$ python3 -q
>>> import numpy as np
>>> np.set_printoptions(suppress=True, linewidth=100)
>>> X = np.load("sample4.npy")
>>> print(X)
[[1.   0.9  0.81]
 [0.9  1.   0.9 ]
 [0.81 0.9  1.  ]]
>>> # symmetric, so the eigenvalues are real
>>> other = np.array([[0, 2], [3, 3]])
>>> W2 = np.kron(other, X)
>>> print(W2)
[[0.   0.   0.   2.   1.8  1.62]
 [0.   0.   0.   1.8  2.   1.8 ]
 [0.   0.   0.   1.62 1.8  2.  ]
 [3.   2.7  2.43 3.   2.7  2.43]
 [2.7  3.   2.7  2.7  3.   2.7 ]
 [2.43 2.7  3.   2.43 2.7  3.  ]]
>>> hat = np.triu(np.array([[-3, 4, 5], [-5, 1, -1], [5, -1, -4]]), 1) + np.eye(3)
>>> other = hat @ X @ np.linalg.inv(hat)
>>> print(other.round(2))
[[  8.65 -25.2  -59.04]
 [  0.09  -0.26  -0.81]
 [  0.81  -2.34  -5.39]]
>>> print(np.round(np.poly(other), 2))
[ 1.   -3.    0.72 -0.04]
>>> print(np.round(hat @ X - X @ hat, 2))
[[ 7.65  4.5   4.5 ]
 [-0.81 -4.5  -4.5 ]
 [ 0.   -3.24 -3.15]]
>>> feats = 4 * np.eye(5) + np.ones((5, 5))
>>> print(feats)
[[5. 1. 1. 1. 1.]
 [1. 5. 1. 1. 1.]
 [1. 1. 5. 1. 1.]
 [1. 1. 1. 5. 1.]
 [1. 1. 1. 1. 5.]]
>>> # equal to its transpose
>>> print(np.allclose(feats @ feats.T, feats.T @ feats))
True
>>> print(np.sort(np.abs(np.fft.fft(feats[0]))), np.round(np.sort(np.linalg.svd(feats, compute_uv=False)), 2))
[4. 4. 4. 4. 9.] [4. 4. 4. 4. 9.]
>>> w, V = np.linalg.eigh(feats)
>>> x = np.array([1, 2, 0, 2, 0])
>>> print(np.abs(feats).sum(axis=1).max(), np.abs(w).max())
9.0 9.0
>>> print(x @ feats @ x)
61.0
>>> print(round(x @ feats @ x / (x @ x), 2), np.round(w[0], 2), w[-1])
6.78 4.0 9.0
>>> x = np.array([-2, -3, -3, 0, 2])
>>> print(feats @ np.ones(5))
[9. 9. 9. 9. 9.]
>>> print((feats * x).sum(axis=1))
[-14. -18. -18.  -6.   2.]
>>> print(feats @ np.eye(5)[2])
[1. 1. 5. 1. 1.]
>>> x = np.ones(5)
>>> for _ in range(6):
...     x = feats @ x
...     x /= np.linalg.norm(x)
...     print(round(x @ feats @ x, 2))
... 
9.0
9.0
9.0
9.0
9.0
9.0
>>> print(np.round(np.linalg.eigvalsh(feats)[-1], 2))
9.0
>>> other = np.array([[0], [-2], [-2], [-2]])
>>> W2 = np.array([[2, 4, -4]])
>>> rng = np.random.default_rng(214070)
>>> K = other @ W2 + 0.05 * rng.normal(size=(4, 3))
>>> print(K.round(2))
[[-0.04 -0.05  0.01]
 [-4.01 -7.99  7.93]
 [-4.01 -7.96  8.13]
 [-3.94 -7.97  8.01]]
>>> other = np.c_[K[:, :2] @ np.array([[3, 3], [1, 2]]), np.array([-2, -1, -3, -2])]
>>> print(other.round(2))
[[ -0.17  -0.23  -2.  ]
 [-20.02 -28.02  -1.  ]
 [-20.   -27.96  -3.  ]
 [-19.81 -27.78  -2.  ]]
>>> print(np.linalg.matrix_rank(np.c_[K, other]))
4
>>> J = np.load("test0.npy")
>>> print(J)
[[0 0 0 0 0]
 [5 0 0 2 0]
 [0 5 0 2 0]
 [0 0 0 0 0]
 [0 0 0 0 0]]
>>> # columns 2 and 4 are equal
>>> print(np.kron(np.eye(2, dtype=int), J))
[[0 0 0 0 0 0 0 0 0 0]
 [5 0 0 2 0 0 0 0 0 0]
 [0 5 0 2 0 0 0 0 0 0]
 [0 0 0 0 0 0 0 0 0 0]
 [0 0 0 0 0 0 0 0 0 0]
 [0 0 0 0 0 0 0 0 0 0]
 [0 0 0 0 0 5 0 0 2 0]
 [0 0 0 0 0 0 5 0 2 0]
 [0 0 0 0 0 0 0 0 0 0]
 [0 0 0 0 0 0 0 0 0 0]]
>>> print(round(float(np.linalg.eigvals(J).sum().real), 2))
0.0
>>> print(round(np.linalg.det(J.T), 2))
0.0
>>> print(np.poly(J))
[1. 0. 0. 0. 0. 0.]
>>> Uu, sigma, Vh = np.linalg.svd(J)
>>> print(np.argmax(sigma[:-1] / (sigma[1:] + 1e-6)) + 1)
2
>>> print(sigma.round(2))
[5.74 5.   0.   0.   0.  ]
>>> other = Uu[:, :2] @ np.diag(sigma[:2]) @ Vh[:2]
>>> print(np.linalg.matrix_rank(J, rtol=0.05))
2
>>> print(np.round(np.linalg.norm(J - other) / np.linalg.norm(J), 2))
0.0
>>> print(round(np.linalg.norm(J - other, 2), 2), sigma[2])
0.0 0.0
>>> print(np.linalg.matrix_rank(J, rtol=0.1))
2
>>> print(np.round(np.linalg.norm(K, 2) / np.linalg.norm(K), 2))
1.0
>>> print(np.round(np.abs(np.linalg.svd(K)[2][-1]), 2))
[0.92 0.39 0.06]
>>> print(np.argsort(-np.linalg.norm(K, axis=0).round(6), kind="stable")[:3])
[2 1 0]
>>> hat = np.triu(np.array([[0, -2, -1, 2, 1],
...     [0, 0, -1, -1, -2],
...     [-1, -1, 1, 1, 1],
...     [1, -1, -2, 1, 1],
...     [2, 2, 1, -2, -1]]), 1) + np.eye(5)
>>> other = hat @ J @ np.linalg.inv(hat)
>>> print(np.trace(other), np.trace(J))
0.0 0
>>> print(hat @ J - J @ hat)
[[-10.  -5.   0.  -6.   0.]
 [  0.   5.   5. -12.  -7.]
 [  0.   0.   5.   5.   8.]
 [  0.   0.   0.   0.   0.]
 [  0.   0.   0.   0.   0.]]
>>> idx = rng.integers(0, 2, 5)
>>> M = np.triu((idx[:, None] == idx) & (rng.random((5, 5)) < 0.8), 1).astype(int)
>>> M += M.T
>>> print(M)
[[0 0 0 0 0]
 [0 0 1 0 1]
 [0 1 0 0 0]
 [0 0 0 0 0]
 [0 1 0 0 0]]
>>> print(np.round(np.sort(np.linalg.eigvals(M).real), 2) + 0)
[-1.41  0.    0.    0.    1.41]
>>> print(round(np.linalg.det(M), 2))
0.0
>>> print((M != 0).astype(int))
[[0 0 0 0 0]
 [0 0 1 0 1]
 [0 1 0 0 0]
 [0 0 0 0 0]
 [0 1 0 0 0]]
>>> print(np.round(np.linalg.norm(X[2] - X[0]), 2))
0.27
>>> print(round(np.linalg.norm(X, 1), 2), round(float(np.linalg.norm(X, np.inf)), 2))
2.8 2.8
>>> print(round(float(np.linalg.norm(X) ** 2 / np.linalg.norm(X, 2) ** 2), 2))
1.01
>>> print(X[2] @ X[0])
2.43
>>> print(np.round(np.linalg.norm(X, axis=0), 2))
[1.57 1.62 1.57]
>>> w, V = np.linalg.eigh(M)
>>> print(np.round(np.linalg.eigvalsh(M + 3 * np.eye(5)), 2))
[1.59 3.   3.   3.   4.41]
>>> print((w > 1e-8).sum(), (w < -1e-8).sum())
1 1
>>> print(np.argwhere(np.triu(M)))
[[1 2]
 [1 4]]
>>> print(np.trace(M @ M @ M) // 6)
0
>>> L = np.diag(M.sum(axis=1)) - M
>>> print(L)
[[ 0  0  0  0  0]
 [ 0  2 -1  0 -1]
 [ 0 -1  1  0  0]
 [ 0  0  0  0  0]
 [ 0 -1  0  0  1]]
>>> print((np.linalg.eigvalsh(L) < 1e-8).sum())
3
>>> A = np.array([[0.5, 0.0, -0.8, -0.1],
...     [1.0, -0.8, -1.1, 0.3],
...     [-0.1, -0.7, 0.5, 1.2]])
>>> print(A)
[[ 0.5  0.  -0.8 -0.1]
 [ 1.  -0.8 -1.1  0.3]
 [-0.1 -0.7  0.5  1.2]]
>>> r0 = np.array([-9, -7])
>>> print(np.round(np.convolve(A[0], r0), 2))
[-4.5 -3.5  7.2  6.5  0.7]
>>> print(np.round(np.array([np.convolve(row, r0, "same") for row in A]), 2))
[[ -4.5  -3.5   7.2   6.5]
 [ -9.    0.2  15.5   5. ]
 [  0.9   7.    0.4 -14.3]]
>>> Uu, sigma, Vh = np.linalg.svd(A, full_matrices=False)
>>> print(np.round(Vh @ Vh.T, 2) + 0)
[[1. 0. 0.]
 [0. 1. 0.]
 [0. 0. 1.]]
>>> print(np.round(np.cumsum(sigma ** 2) / np.sum(sigma ** 2), 2))
[0.6  0.99 1.  ]
>>> cov = A.T @ A
>>> print(cov.round(2))
[[ 1.26 -0.73 -1.55  0.13]
 [-0.73  1.13  0.53 -1.08]
 [-1.55  0.53  2.1   0.35]
 [ 0.13 -1.08  0.35  1.54]]
>>> print(np.round(np.diag(cov), 2))
[1.26 1.13 2.1  1.54]
>>> print(np.argsort(-np.linalg.norm(cov, axis=0).round(6), kind="stable")[:3])
[2 0 3]
>>> print(np.linalg.matrix_rank(cov, rtol=0.1))
2
>>> print([round(float(x), 2) for x in np.linalg.svd(cov, compute_uv=False)[:3]])
[3.61, 2.38, 0.04]
>>> x = np.array([0, -2, 0, 2])
>>> print(A @ (2 * x))
[-0.4  4.4  7.6]
>>> print(A * x)
[[ 0.  -0.  -0.  -0.2]
 [ 0.   1.6 -0.   0.6]
 [-0.   1.4  0.   2.4]]
>>> print(A @ x)
[-0.2  2.2  3.8]
>>> print(np.round(A @ np.ones(4), 2))
[-0.4 -0.6  0.9]
>>> print(A @ np.eye(4)[0])
[ 0.5  1.  -0.1]
>>> print((A @ x).argmax())
2
>>> W0 = np.load("case13.npy")
>>> print(W0)
[[-2.  2.]
 [ 0.  2.]]
>>> print(round(np.linalg.norm(W0[0] - W0[1]), 2))
2.0
>>> print(round(np.linalg.norm(W0, 1), 2), round(np.linalg.norm(W0, np.inf), 2))
4.0 4.0
>>> print(np.round(np.linalg.norm(W0, axis=0), 2))
[2.   2.83]
>>> print(np.linalg.norm(W0, axis=1).argmax())
0
>>> print(W0[0] @ W0[1])
4.0
>>> print(round(float(np.linalg.norm(W0[0], 1)), 2), round(float(np.linalg.norm(W0[0], np.inf)), 2))
4.0 2.0
>>> rank = np.linalg.matrix_rank(J)
>>> print(rank)
2
>>> N = np.linalg.svd(J)[2][rank:].T
>>> print(N.shape)
(5, 3)
>>> print([int(np.linalg.matrix_rank(J[:i])) for i in range(1, len(J) + 1)])
[0, 1, 2, 2, 2]
>>> print([int(np.linalg.matrix_rank(np.delete(J, i, axis=0))) for i in range(5)])
[2, 1, 1, 2, 2]
>>> print(np.round(J @ N, 2) + 0)
[[0. 0. 0.]
 [0. 0. 0.]
 [0. 0. 0.]
 [0. 0. 0.]
 [0. 0. 0.]]
>>> print(np.allclose(J @ N, 0))
True
>>> print(np.linalg.matrix_rank(J.T @ J), np.linalg.matrix_rank(J @ J.T))
2 2
>>> hat = np.triu(np.array([[-3, 2], [2, -1]]), 1) + np.eye(2)
>>> other = hat @ W0 @ np.linalg.inv(hat)
>>> print(np.linalg.matrix_rank(other))
2
>>> print(np.trace(other), np.trace(W0))
0.0 0.0
>>> print(np.poly(other))
[ 1.  0. -4.]
>>> print(other)
[[-2. 10.]
 [ 0.  2.]]
>>> idx = rng.permutation(2)
>>> print(idx)
[0 1]
>>> other = W0[idx][:, idx]
>>> print(other)
[[-2.  2.]
 [ 0.  2.]]
>>> print(np.round(np.sort(np.abs(np.linalg.eigvals(other))), 2))
[2. 2.]
>>> mat = np.load("data.npy")
>>> print(mat)
[[ 1 -2  4]
 [ 1 -1  1]
 [ 1  0  0]]
>>> print(np.unique(J.round(6), axis=0).shape)
(3, 5)
>>> other = mat / np.linalg.norm(mat, axis=1, keepdims=True)
>>> cov = other @ other.T
>>> print(cov[1].round(2))
[0.88 1.   0.58]
>>> print(np.round(np.degrees(np.arccos(np.clip(cov[1, 2], -1, 1))), 2))
54.74
